In [1]: import numpy as np

In [2]: np.set_printoptions(precision=2, suppress=True, linewidth=160, legacy="1.25")

In [3]: J = np.loadtxt("data.csv", delimiter=",")

In [4]: J
Out[4]: 
array([[ -7.98,   1.5 ,   7.51, -16.66],
       [  3.93,   0.61, -14.72, -12.94],
       [ -1.48,  -9.08, -17.42,  -3.44],
       [  8.36,  -3.39, -17.48,   3.63],
       [ -6.22,  11.14,  -1.97, -15.28],
       [ 10.7 ,  16.61,  -3.05,  -0.48],
       [  2.43,  16.45, -10.47,  -3.74],
       [ -7.3 ,  10.7 ,  14.26,  -5.37],
       [  5.61, -11.66, -14.46,   4.84],
       [  3.44, -17.44,  -2.4 ,   8.85],
       [ 10.43,   6.62,   2.07, -15.59]])

In [5]: cen = J - J.mean(axis=1)
ValueError: operands could not be broadcast together with shapes (11,4) (11,) 


In [6]: cen = J - J.mean(axis=0)

In [7]: Uu, sigma, vt = np.linalg.svd(cen, full_matrices=False)

In [8]: np.round((sigma ** 2).sum() ** 2 / (sigma ** 4).sum(), 2)
Out[8]: 2.53

In [9]: np.abs(Uu[:, 0]).argmax()
Out[9]: 8

In [10]: np.round(cen.mean(axis=0), 2) + 0
Out[10]: array([0., 0., 0., 0.])

In [11]: sigma
Out[11]: array([45.77, 29.27, 22.91, 15.54])

In [12]: print(sigma ** 2 / (sigma ** 2).sum())
[0.56 0.23 0.14 0.06]

In [13]: Uu, sigma, vt = np.linalg.svd(J, full_matrices=False)

In [14]: round(float(np.sqrt((sigma ** 2).sum())), 2), round(np.linalg.norm(J), 2)
Out[14]: (66.33, 66.33)

In [15]: print(np.abs(Uu[:, 0]).round(6).argmax())
8

In [16]: print(np.round(vt @ vt.T, 2) + 0)
[[1. 0. 0. 0.]
 [0. 1. 0. 0.]
 [0. 0. 1. 0.]
 [0. 0. 0. 1.]]

In [17]: np.round(Uu.T @ Uu, 2) + 0
Out[17]: 
array([[1., 0., 0., 0.],
       [0., 1., 0., 0.],
       [0., 0., 1., 0.],
       [0., 0., 0., 1.]])

In [18]: np.round(Uu.T @ J @ vt.T, 2) + 0
Out[18]: 
array([[45.79,  0.  ,  0.  ,  0.  ],
       [ 0.  , 37.46,  0.  ,  0.  ],
       [ 0.  ,  0.  , 25.44,  0.  ],
       [ 0.  ,  0.  ,  0.  , 15.9 ]])

In [19]: idx = J[:, 3] > np.median(J[:, 3])

In [20]: u = J[idx].mean(axis=0) - J[~idx].mean(axis=0)

In [21]: idx.astype(int)
Out[21]: array([0, 0, 1, 1, 0, 1, 0, 0, 1, 1, 0])

In [22]: round(float((((J - J.mean(axis=0)) @ u > 0) == idx).mean()), 2)
Out[22]: 0.82

In [23]: print(np.argsort(-np.abs(u).round(6), kind="stable"))
[3 1 2 0]

In [24]: u
Out[24]: array([  6.11, -12.83, -10.41,  14.28])
